$ python3 -q
>>> import numpy as np
>>> np.set_printoptions(precision=3, suppress=True, linewidth=140)
>>> M = np.loadtxt("w.csv", delimiter=",")
>>> M
array([[0., 0., 1.],
       [0., 0., 0.],
       [1., 0., 0.]])
>>> M.mean(axis=0)
array([0.333, 0.   , 0.333])
>>> M - M[0]
array([[ 0.,  0.,  0.],
       [ 0.,  0., -1.],
       [ 1.,  0., -1.]])
>>> np.abs(M).max()
np.float64(1.0)
>>> np.linalg.lstsq(M[:-1].T, M[-1])[2]
np.int32(1)
>>> np.allclose(M[:-1].T @ np.linalg.lstsq(M[:-1].T, M[-1])[0], M[-1])
False
>>> left, s, Vh = np.linalg.svd(M)
>>> s
array([1., 1., 0.])
>>> M2 = left[:, :2] @ np.diag(s[:2]) @ Vh[:2]
>>> round(np.linalg.norm(M - M2) / np.linalg.norm(M), 3)
np.float64(0.0)
>>> round(np.linalg.norm(M - M2, 2), 3), s[2]
(np.float64(0.0), np.float64(0.0))
>>> np.linalg.matrix_rank(M, rtol=0.05)
np.int64(2)
>>> np.abs(M - M2).max()
np.float64(0.0)
>>> np.linalg.matrix_rank(M2)
np.int64(2)
>>> evals, evecs = np.linalg.eigh(M)
>>> vec = np.array([-3, 1, 2])
>>> vec @ M @ vec
np.float64(-12.0)
>>> np.round(vec @ M @ vec / (vec @ vec), 3), evals[0], evals[-1]
(np.float64(-0.857), np.float64(-1.0), np.float64(1.0))
>>> np.linalg.eigvalsh(M[1:, 1:])
array([0., 0.])
>>> np.abs(M).sum(axis=1).max(), np.abs(evals).max()
(np.float64(1.0), np.float64(1.0))
>>> np.all(np.linalg.eigvalsh(M) > 0)
np.False_
>>> X = np.load("layer15.npy")
>>> X
array([[2, 1, 1, 1],
       [1, 2, 1, 1],
       [1, 1, 2, 1],
       [1, 1, 1, 2]])
>>> # symmetric
>>> M2 = np.linalg.inv(X)
>>> (np.abs(M2) > 1e-9).astype(int)
array([[1, 1, 1, 1],
       [1, 1, 1, 1],
       [1, 1, 1, 1],
       [1, 1, 1, 1]])
>>> np.round(X @ M2, 3) + 0
array([[1., 0., 0., 0.],
       [0., 1., 0., 0.],
       [0., 0., 1., 0.],
       [0., 0., 0., 1.]])
>>> np.allclose(M2, X.T)
False
>>> gram = X.T @ X
>>> np.linalg.svd(X, compute_uv=False) ** 2
array([25.,  1.,  1.,  1.])
>>> np.allclose(gram, gram.T)
True
>>> np.linalg.matrix_rank(gram)
np.int64(4)
>>> np.linalg.eigvalsh(gram)[::-1]
array([25.,  1.,  1.,  1.])
>>> np.trace(gram), (X ** 2).sum()
(np.int64(28), np.int64(28))
>>> (X @ X.T).shape
(4, 4)
>>> Lm = np.linalg.cholesky(X)
>>> Lm @ Lm.T
array([[2., 1., 1., 1.],
       [1., 2., 1., 1.],
       [1., 1., 2., 1.],
       [1., 1., 1., 2.]])
>>> round(np.prod(np.diag(Lm)) ** 2, 3), round(np.linalg.det(X), 3)
(np.float64(5.0), np.float64(5.0))
>>> np.linalg.eigvalsh(X).min() > 0
np.True_
>>> np.diag(Lm) ** 2
array([2.   , 1.5  , 1.333, 1.25 ])
>>> X / np.sqrt(np.outer(np.diag(X), np.diag(X)))
array([[1. , 0.5, 0.5, 0.5],
       [0.5, 1. , 0.5, 0.5],
       [0.5, 0.5, 1. , 0.5],
       [0.5, 0.5, 0.5, 1. ]])
>>> rng = np.random.default_rng(33)
>>> labels = rng.permutation(4)
>>> labels
array([0, 1, 2, 3])
>>> M2 = X[labels][:, labels]
>>> np.diag(M2)
array([2, 2, 2, 2])
>>> round(np.linalg.det(M2), 3), round(float(np.linalg.det(X[labels])), 3)
(np.float64(5.0), 5.0)
>>> M2
array([[2, 1, 1, 1],
       [1, 2, 1, 1],
       [1, 1, 2, 1],
       [1, 1, 1, 2]])
>>> np.sort(np.abs(np.linalg.eigvals(M2)))
array([1., 1., 1., 5.])
>>> np.trace(M2)
np.int64(8)
>>> u = np.array([-2, -1, 3, -2])
>>> M2 = X + np.outer(u, np.eye(4)[1])
>>> np.linalg.matrix_rank(M2 - X)
np.int64(1)
>>> np.round(np.linalg.det(M2) / np.linalg.det(X), 3), np.round(1 + np.linalg.solve(X, u)[1], 3)
(np.float64(0.4), np.float64(0.4))
>>> arr = np.load("data.npy")
>>> arr
array([[ 0.98,  0.1 ,  0.14, -0.1 ],
       [ 0.1 ,  0.5 , -0.7 ,  0.5 ],
       [ 0.14, -0.7 ,  0.02,  0.7 ],
       [-0.1 ,  0.5 ,  0.7 ,  0.5 ]])
>>> evals, evecs = np.linalg.eig(arr)
>>> np.round(arr @ evecs[:, 0] - evals[0] * evecs[:, 0], 3) + 0
array([0., 0., 0., 0.])
>>> np.sort(np.linalg.eigvals(arr @ arr))
array([1., 1., 1., 1.])
>>> np.sort(np.linalg.eigvals(arr.T))
array([-1.,  1.,  1.,  1.])
>>> evals, evecs = np.linalg.eigh(arr)
>>> vec = np.array([2, 1, 2, 1])
>>> np.round(vec @ arr @ vec / (vec @ vec), 3), np.round(evals[0], 3), evals[-1]
(np.float64(0.712), np.float64(-1.0), np.float64(1.0))
>>> round(np.abs(arr).sum(axis=1).max(), 3), np.abs(evals).max()
(np.float64(1.8), np.float64(1.0))
>>> np.round(arr[:, 3] @ arr[:, 1], 3)
np.float64(0.0)
>>> np.round(arr @ arr.T, 3) + 0
array([[1., 0., 0., 0.],
       [0., 1., 0., 0.],
       [0., 0., 1., 0.],
       [0., 0., 0., 1.]])
>>> u = np.array([-3, 3, -3])
>>> np.polyval(u, arr[1])
array([-2.73, -2.25, -6.57, -2.25])
>>> Q, evecs = np.linalg.qr(arr[:, :3])[0], np.linalg.qr(arr[:, 3:])[0]
>>> s = np.linalg.svd(Q.T @ evecs, compute_uv=False)
>>> (s > 0.9).sum()
np.int64(0)
>>> s.round(3) + 0
array([0.])
>>> M2 = np.array([[1, 1], [1, -1]])
>>> F = np.kron(M2, np.kron(M2, M2))[rng.permutation(8)][:3]
>>> F
array([[ 1, -1, -1,  1, -1,  1,  1, -1],
       [ 1,  1,  1,  1,  1,  1,  1,  1],
       [ 1,  1, -1, -1, -1, -1,  1,  1]])
>>> # column 4 repeats column 2
>>> M2 = F[0, 0] * F[1:] - np.outer(F[1:, 0], F[0])
>>> M2
array([[ 0,  2,  2,  0,  2,  0,  0,  2],
       [ 0,  2,  0, -2,  0, -2,  0,  2]])
>>> np.linalg.matrix_rank(M2), np.linalg.matrix_rank(F)
(np.int64(2), np.int64(3))
>>> np.flatnonzero(~M2.round(6).any(axis=1))
array([], dtype=int64)
>>> M2 = F / np.sqrt((F ** 2).mean(axis=1, keepdims=True))
>>> np.linalg.norm(M2, axis=1)
array([2.828, 2.828, 2.828])
>>> F - F.mean(axis=1, keepdims=True)
array([[ 1., -1., -1.,  1., -1.,  1.,  1., -1.],
       [ 0.,  0.,  0.,  0.,  0.,  0.,  0.,  0.],
       [ 1.,  1., -1., -1., -1., -1.,  1.,  1.]])
>>> Q, _ = np.linalg.qr(np.array([[-0.3, -1.5], [0.0, 0.0], [0.1, -1.1], [0.8, -1.0]]))
>>> E = Q @ Q.T
>>> E
array([[ 0.803,  0.   ,  0.379, -0.121],
       [ 0.   ,  0.   ,  0.   ,  0.   ],
       [ 0.379,  0.   ,  0.272,  0.233],
       [-0.121,  0.   ,  0.233,  0.925]])
>>> r = np.linalg.matrix_rank(E)
>>> r
np.int64(2)
>>> null = np.linalg.svd(E)[2][r:].T
>>> np.allclose(E @ null, 0)
True
>>> null.shape
(4, 2)
>>> np.round(E @ null, 3) + 0
array([[0., 0.],
       [0., 0.],
       [0., 0.],
       [0., 0.]])
>>> [int(np.linalg.matrix_rank(E[:i])) for i in range(1, len(E) + 1)]
[1, 1, 2, 2]
>>> left, s, Vh = np.linalg.svd(M)
>>> evecs = Vh[:(s > 1e-8).sum()]
>>> vec = M[0] + -1 * M[1] + rng.integers(2) * np.eye(3)[0]
>>> vec
array([1., 0., 1.])
>>> np.diag(evecs.T @ evecs)
array([1., 0., 1.])
>>> round(float(np.linalg.norm(vec - evecs.T @ evecs @ vec)), 3)
0.0
>>> np.linalg.matrix_rank(np.vstack([M, vec]))
np.int64(2)
>>> left, s, Vh = np.linalg.svd(E)
>>> np.argmax(s[:-1] / (s[1:] + 1e-6)) + 1
np.int64(2)
>>> M2 = left[:, :2] @ np.diag(s[:2]) @ Vh[:2]
>>> np.linalg.matrix_rank(M2)
np.int64(2)
>>> M2.round(3) + 0
array([[ 0.803,  0.   ,  0.379, -0.121],
       [ 0.   ,  0.   ,  0.   ,  0.   ],
       [ 0.379,  0.   ,  0.272,  0.233],
       [-0.121,  0.   ,  0.233,  0.925]])
>>> round(float(np.linalg.norm(E - M2, 2)), 3), round(s[2], 3)
(0.0, np.float64(0.0))
>>> round(float(np.abs(E - M2).max()), 3)
0.0
>>> M2 = np.array([[0, 1, 0], [1, 0, 0], [0, 0, 0]])
>>> J = M2.T @ M2
>>> J
array([[1, 0, 0],
       [0, 1, 0],
       [0, 0, 0]])
>>> left, s, Vh = np.linalg.svd(J)
>>> np.argmax(s[:-1] / (s[1:] + 1e-6)) + 1
np.int64(2)
>>> M2 = left[:, :2] @ np.diag(s[:2]) @ Vh[:2]
>>> round(np.linalg.norm(J - M2, 2), 3), s[2]
(np.float64(0.0), np.float64(0.0))
>>> np.linalg.matrix_rank(M2)
np.int64(2)
